In [1]: import numpy as np

In [2]: import numpy.linalg as la

In [3]: np.set_printoptions(precision=3, suppress=True, linewidth=140)

In [4]: feats = np.array([[-0.31, 1.09, 0.46, -1.21, 1.6],
   ...:     [0.51, -1.45, -0.4, 1.39, -2.0],
   ...:     [-1.83, 2.61, -1.26, -0.45, 2.4]])

In [5]: U, sig, VT = la.svd(feats)

In [6]: vecs = VT[:(sig > 1e-8).sum()]

In [7]: rng = np.random.default_rng(7586)

In [8]: x0 = feats[1] + 2 * feats[0] + rng.integers(2) * np.eye(5)[4]

In [9]: x0
Out[9]: array([-0.11,  0.73,  0.52, -1.03,  2.2 ])

In [10]: la.matrix_rank(np.vstack([feats, x0]))
Out[10]: np.int64(3)

In [11]: np.diag(vecs.T @ vecs)
Out[11]: array([0.263, 0.385, 0.457, 0.42 , 0.475])

In [12]: th = np.radians(60)

In [13]: r_ = np.eye(5)

In [14]: r_[3, 3] = r_[4, 4] = np.cos(th)

In [15]: r_[3, 4], r_[4, 3] = -np.sin(th), np.sin(th)

In [16]: r_
Out[16]: 
array([[ 1.   ,  0.   ,  0.   ,  0.   ,  0.   ],
       [ 0.   ,  1.   ,  0.   ,  0.   ,  0.   ],
       [ 0.   ,  0.   ,  1.   ,  0.   ,  0.   ],
       [ 0.   ,  0.   ,  0.   ,  0.5  , -0.866],
       [ 0.   ,  0.   ,  0.   ,  0.866,  0.5  ]])

In [17]: other = feats @ r_.T

In [18]: np.abs(other - feats).max(axis=0)
Out[18]: array([0.   , 0.   , 0.   , 1.853, 2.204])

In [19]: round(float(la.det(r_)), 3), np.trace(r_)
Out[19]: (1.0, np.float64(4.0))

In [20]: np.allclose(la.norm(feats, axis=1), la.norm(other, axis=1))
Out[20]: True

In [21]: A = np.loadtxt("data.csv", delimiter=",")

In [22]: A
Out[22]: 
array([[ 0.274,  0.126, -0.953],
       [ 0.069,  0.986,  0.15 ],
       [-0.959,  0.106, -0.262]])

In [23]: other = la.inv(A)

In [24]: np.round(A @ other, 3) + 0
Out[24]: 
array([[1., 0., 0.],
       [0., 1., 0.],
       [0., 0., 1.]])

In [25]: la.inv(other)
Out[25]: 
array([[ 0.274,  0.126, -0.953],
       [ 0.069,  0.986,  0.15 ],
       [-0.959,  0.106, -0.262]])

In [26]: la.det(A) * other
Out[26]: 
array([[-0.274, -0.069,  0.959],
       [-0.126, -0.986, -0.106],
       [ 0.953, -0.15 ,  0.262]])

In [27]: round(float(la.det(A) * la.det(other)), 3)
Out[27]: 1.0

In [28]: W0 = np.load("test2.npy")

In [29]: W0
Out[29]: 
array([[-0.662, -0.744,  0.088],
       [ 0.725, -0.666, -0.176],
       [ 0.189, -0.053,  0.981]])

In [30]: feats.shape
Out[30]: (3, 5)

In [31]: feats.sum(axis=1)
Out[31]: array([ 1.63, -1.95,  1.47])

In [32]: np.abs(feats).max()
Out[32]: np.float64(2.61)

In [33]: feats.mean(axis=0)
Out[33]: array([-0.543,  0.75 , -0.4  , -0.09 ,  0.667])

In [34]: feats.sum(axis=0)
Out[34]: array([-1.63,  2.25, -1.2 , -0.27,  2.  ])

In [35]: la.matrix_rank(feats)
Out[35]: np.int64(2)

In [36]: np.round(la.svd(feats, compute_uv=False), 3) + 0
Out[36]: array([5.293, 1.916, 0.   ])

In [37]: feats - feats[0]
Out[37]: 
array([[ 0.  ,  0.  ,  0.  ,  0.  ,  0.  ],
       [ 0.82, -2.54, -0.86,  2.6 , -3.6 ],
       [-1.52,  1.52, -1.72,  0.76,  0.8 ]])

In [38]: hat = np.triu(np.array([[1, 2, 0], [1, 3, 0], [3, 1, 1]]), 1) + np.eye(3)

In [39]: other = hat @ W0 @ la.inv(hat)

In [40]: la.matrix_rank(other)
Out[40]: np.int64(3)

In [41]: other
Out[41]: 
array([[ 0.788, -3.652, -0.263],
       [ 0.725, -2.116, -0.176],
       [ 0.189, -0.431,  0.981]])

In [42]: round(np.trace(other), 3), np.round(np.trace(W0), 3)
Out[42]: (np.float64(-0.347), np.float64(-0.347))

In [43]: O, r_ = la.qr(other)

In [44]: O
Out[44]: 
array([[-0.725,  0.684,  0.084],
       [-0.667, -0.665, -0.336],
       [-0.174, -0.3  ,  0.938]])

In [45]: round(abs(r_[0, 0]), 3), round(float(la.norm(other[:, 0])), 3)
Out[45]: (np.float64(1.088), 1.088)

In [46]: round(np.trace(O @ O.T), 3)
Out[46]: np.float64(3.0)

In [47]: np.round(O.T @ O, 3) + 0
Out[47]: 
array([[1., 0., 0.],
       [0., 1., 0.],
       [0., 0., 1.]])

In [48]: O.shape, r_.shape
Out[48]: ((3, 3), (3, 3))

In [49]: np.abs(np.diag(r_))
Out[49]: array([1.088, 0.961, 0.957])

In [50]: O @ r_
Out[50]: 
array([[ 0.788, -3.652, -0.263],
       [ 0.725, -2.116, -0.176],
       [ 0.189, -0.431,  0.981]])

In [51]: np.allclose(r_.T @ r_, other.T @ other)
Out[51]: True

In [52]: arr = np.load("sample2.npy")

In [53]: arr
Out[53]: 
array([[ 1,  0, -2,  1],
       [ 3,  1, -1,  3],
       [ 3,  2,  0,  3],
       [ 2,  3, -1,  4],
       [ 3,  4, -2,  4],
       [ 1,  3, -3,  5],
       [ 3,  5, -1,  3],
       [ 3,  5,  0,  3],
       [ 1,  6,  0,  2],
       [ 0,  6,  2,  0],
       [-1,  6,  2, -2],
       [-1,  7,  4,  0],
       [-2,  6,  6, -1],
       [-1,  8,  5,  0],
       [ 0,  8,  7, -2],
       [-1, 10,  7,  0],
       [-1,  9,  9,  0],
       [ 0,  9, 10, -2],
       [ 1,  8, 10, -2]])

In [54]: other = np.array([[0, -5], [1, 3], [-9, -6], [-1, 0]])

In [55]: la.matrix_rank(np.vstack([arr, other.T]))
Out[55]: np.int64(4)

In [56]: np.vstack([arr, other.T]).shape
Out[56]: (21, 4)

In [57]: J = np.loadtxt("arr.csv", delimiter=",")

In [58]: J
Out[58]: 
array([[ 0.021,  4.023,  4.998],
       [-0.02 ,  4.006,  5.039],
       [-0.001,  4.013,  4.972],
       [-0.05 ,  4.004,  5.021],
       [ 0.006,  3.999,  4.994],
       [ 3.001,  4.999,  3.979],
       [ 3.014,  5.036,  4.008],
       [ 3.03 ,  5.006,  4.005],
       [ 2.998,  5.006,  3.983],
       [ 3.002,  5.002,  4.015]])

In [59]: other = J / np.sqrt((J ** 2).mean(axis=1, keepdims=True))

In [60]: la.matrix_rank(other) == la.matrix_rank(J)
Out[60]: np.True_

In [61]: la.norm(other, axis=1)
Out[61]: array([1.732, 1.732, 1.732, 1.732, 1.732, 1.732, 1.732, 1.732, 1.732, 1.732])

In [62]: other[2].round(3) + 0
Out[62]: array([0.   , 1.088, 1.348])

In [63]: x0 = np.array([1, 0, 1])

In [64]: target = J @ x0

In [65]: np.round(la.lstsq(J, target)[0], 3) + 0
Out[65]: array([1., 0., 1.])

In [66]: target = target + 0.3 * rng.normal(size=10)

In [67]: target
Out[67]: array([4.915, 5.159, 5.217, 4.604, 4.803, 6.988, 7.023, 6.825, 7.249, 7.271])

In [68]: beta, *_ = la.lstsq(J, target)

In [69]: [round(float(la.norm(la.solve(J.T @ J + lam * np.eye(3), J.T @ target))), 2) for lam in (0, 1, 10, 100)]
Out[69]: [2.72, 1.02, 0.96, 0.76]

In [70]: round(la.norm(target - J @ beta), 3)
Out[70]: np.float64(0.626)

In [71]: beta.round()
Out[71]: array([-0.,  2., -1.])
